% python3 -q
>>> import numpy as np
>>> np.set_printoptions(precision=2, suppress=True, linewidth=100)
>>> K = np.loadtxt("test9.csv", delimiter=",")
>>> K
array([[0., 2., 0., 2., 1., 3., 2., 1., 1., 1.],
       [0., 0., 0., 1., 1., 1., 3., 1., 2., 3.],
       [0., 0., 0., 3., 3., 2., 1., 0., 2., 1.],
       [0., 0., 0., 0., 3., 3., 2., 3., 2., 0.],
       [0., 0., 0., 0., 0., 3., 0., 0., 0., 3.],
       [0., 0., 0., 0., 0., 0., 1., 3., 2., 0.],
       [0., 0., 0., 0., 0., 0., 0., 0., 2., 1.],
       [0., 0., 0., 0., 0., 0., 0., 0., 2., 3.],
       [0., 0., 0., 0., 0., 0., 0., 0., 0., 3.],
       [0., 0., 0., 0., 0., 0., 0., 0., 0., 0.]])
>>> K @ K
array([[ 0.,  0.,  0.,  2.,  8., 11., 13., 17., 20., 17.],
       [ 0.,  0.,  0.,  0.,  3.,  6.,  3.,  6., 12., 15.],
       [ 0.,  0.,  0.,  0.,  9., 18.,  8., 15., 12., 16.],
       [ 0.,  0.,  0.,  0.,  0.,  9.,  3.,  9., 16., 26.],
       [ 0.,  0.,  0.,  0.,  0.,  0.,  3.,  9.,  6.,  0.],
       [ 0.,  0.,  0.,  0.,  0.,  0.,  0.,  0.,  8., 16.],
       [ 0.,  0.,  0.,  0.,  0.,  0.,  0.,  0.,  0.,  6.],
       [ 0.,  0.,  0.,  0.,  0.,  0.,  0.,  0.,  0.,  6.],
       [ 0.,  0.,  0.,  0.,  0.,  0.,  0.,  0.,  0.,  0.],
       [ 0.,  0.,  0.,  0.,  0.,  0.,  0.,  0.,  0.,  0.]])
>>> np.trace(K)
np.float64(0.0)
>>> K.inv()
Traceback (most recent call last):
  File "<python-input-6>", line 1, in <module>
    K.inv()
    ^^^^^
AttributeError: 'numpy.ndarray' object has no attribute 'inv'
